% ipython --no-banner

In [1]: import numpy as np

In [2]: np.set_printoptions(precision=2, suppress=True, linewidth=140)

In [3]: rd = lambda a: np.round(a, 2) + 0

In [4]: K = np.load("w.npy")

In [5]: K
Out[5]: 
array([[-3,  0,  0,  0,  0],
       [-2,  0,  0,  0,  0],
       [ 1,  1, -2,  0,  0],
       [ 3, -1,  3,  1,  0],
       [-2, -3,  0, -1, -1]])

In [6]: np.linalg.matrix_rank(K - K[0, 0] * np.eye(5))
Out[6]: np.int64(4)

In [7]: try:
   ...:     np.linalg.inv(K)
   ...: except np.linalg.LinAlgError as e:
   ...:     print("failed:", e)
   ...: 
failed: Singular matrix

In [8]: (K - K.T) / 2
Out[8]: 
array([[ 0. ,  1. , -0.5, -1.5,  1. ],
       [-1. ,  0. , -0.5,  0.5,  1.5],
       [ 0.5,  0.5,  0. , -1.5,  0. ],
       [ 1.5, -0.5,  1.5,  0. ,  0.5],
       [-1. , -1.5,  0. , -0.5,  0. ]])

In [9]: rd(np.sort(np.abs(np.linalg.eigvals(K))))
Out[9]: array([0., 1., 1., 2., 3.])

In [10]: rd(np.linalg.det(K))
Out[10]: np.float64(0.0)

In [11]: np.linalg.matrix_power(K, 4)
Out[11]: 
array([[  81,    0,    0,    0,    0],
       [  54,    0,    0,    0,    0],
       [-103,   -8,   16,    0,    0],
       [  23,    8,  -15,    1,    0],
       [ 155,   10,  -15,    0,    1]])

In [12]: assert K == K.T
---------------------------------------------------------------------------
ValueError                                Traceback (most recent call last)
Cell In[12], line 1
----> 1 assert K == K.T

ValueError: The truth value of an array with more than one element is ambiguous. Use a.any() or a.all()

In [13]: np.linalg.determinant(K)
---------------------------------------------------------------------------
AttributeError                            Traceback (most recent call last)
Cell In[13], line 1
----> 1 np.linalg.determinant(K)

AttributeError: module 'numpy.linalg' has no attribute 'determinant'

In [14]: np.allclose(K @ K.T, K.T @ K)
Out[14]: False

In [15]: np.allclose(K, K.T)
Out[15]: False

In [16]: (K + K.T) / 2
Out[16]: 
array([[-3. , -1. ,  0.5,  1.5, -1. ],
       [-1. ,  0. ,  0.5, -0.5, -1.5],
       [ 0.5,  0.5, -2. ,  1.5,  0. ],
       [ 1.5, -0.5,  1.5,  1. , -0.5],
       [-1. , -1.5,  0. , -0.5, -1. ]])

In [17]: cov = K.T @ K

In [18]: (K @ K.T).shape
Out[18]: (5, 5)

In [19]: np.linalg.matrix_rank(cov)
Out[19]: np.int64(4)

In [20]: np.allclose(cov, cov.T)
Out[20]: True

In [21]: np.diag(cov)
Out[21]: array([27, 11, 13,  2,  1])

In [22]: np.trace(cov), (K ** 2).sum()
Out[22]: (np.int64(54), np.int64(54))

In [23]: U, sv, Vh = np.linalg.svd(K)

In [24]: evecs = Vh[:(sv > 1e-8).sum()]

In [25]: rng = np.random.default_rng(10402)

In [26]: x0 = K[2] + 4 * K[0] + rng.integers(2) * np.eye(5)[0]

In [27]: x0
Out[27]: array([-11.,   1.,  -2.,   0.,   0.])

In [28]: rd(np.diag(evecs.T @ evecs))
Out[28]: array([1.  , 0.87, 0.97, 0.97, 0.19])

In [29]: U, sv, Vh = np.linalg.svd(K, full_matrices=False)

In [30]: rd(np.cumsum(sv ** 2) / np.sum(sv ** 2))
Out[30]: array([0.58, 0.9 , 1.  , 1.  , 1.  ])

In [31]: np.abs(U[:, 0]).round(6).argmax()
Out[31]: np.int64(3)

In [32]: X = np.load("block15.npy")

In [33]: rd(X)
Out[33]: 
array([[ 13.49,   5.87,   9.87, -31.13],
       [ 11.46,   5.34,   9.31, -27.62],
       [ 10.03,   4.97,   8.89, -25.08],
       [  5.08,   3.64,   7.16, -15.81],
       [  2.41,   2.87,   5.89, -10.2 ],
       [  2.26,   2.83,   5.8 ,  -9.86],
       [  0.91,   2.38,   4.89,  -6.61],
       [  0.74,   2.32,   4.75,  -6.17],
       [  0.52,   2.23,   4.55,  -5.54],
       [  0.17,   2.08,   4.2 ,  -4.53],
       [ -0.62,   1.53,   2.78,  -1.4 ],
       [ -0.64,   1.49,   2.66,  -1.21],
       [ -0.67,   1.37,   2.34,  -0.75],
       [ -0.56,   1.  ,   1.48,   0.06],
       [ -0.23,   0.48,   0.57,   0.25],
       [  0.07,  -0.26,  -0.24,  -0.18],
       [  0.1 ,  -0.61,  -0.51,  -0.44],
       [  0.1 ,  -0.68,  -0.55,  -0.49],
       [  0.09,  -0.74,  -0.59,  -0.53],
       [  0.07,  -0.97,  -0.73,  -0.69],
       [  0.01,  -1.22,  -0.87,  -0.87],
       [ -2.14,  -4.31,  -1.78,  -2.  ],
       [ -2.81,  -4.96,  -1.88,  -2.04],
       [ -3.98,  -5.98,  -2.  ,  -2.  ],
       [ -7.33,  -8.54,  -2.18,  -1.43],
       [-11.3 , -11.22,  -2.24,  -0.27],
       [-14.11, -12.99,  -2.25,   0.74],
       [-15.81, -14.02,  -2.24,   1.41],
       [-17.24, -14.87,  -2.23,   1.99],
       [-24.86, -19.21,  -2.11,   5.44],
       [-29.56, -21.77,  -2.01,   7.78]])

In [34]: # looks like rank 3

In [35]: [round(float(x), 2) for x in np.linalg.svd(X, compute_uv=False)[:3]]
Out[35]: [78.35, 45.59, 11.84]

In [36]: np.linalg.matrix_rank(X, rtol=0.1)
Out[36]: np.int64(3)

In [37]: np.argsort(-np.linalg.norm(X, axis=0).round(6), kind="stable")[:3]
Out[37]: array([3, 0, 1])
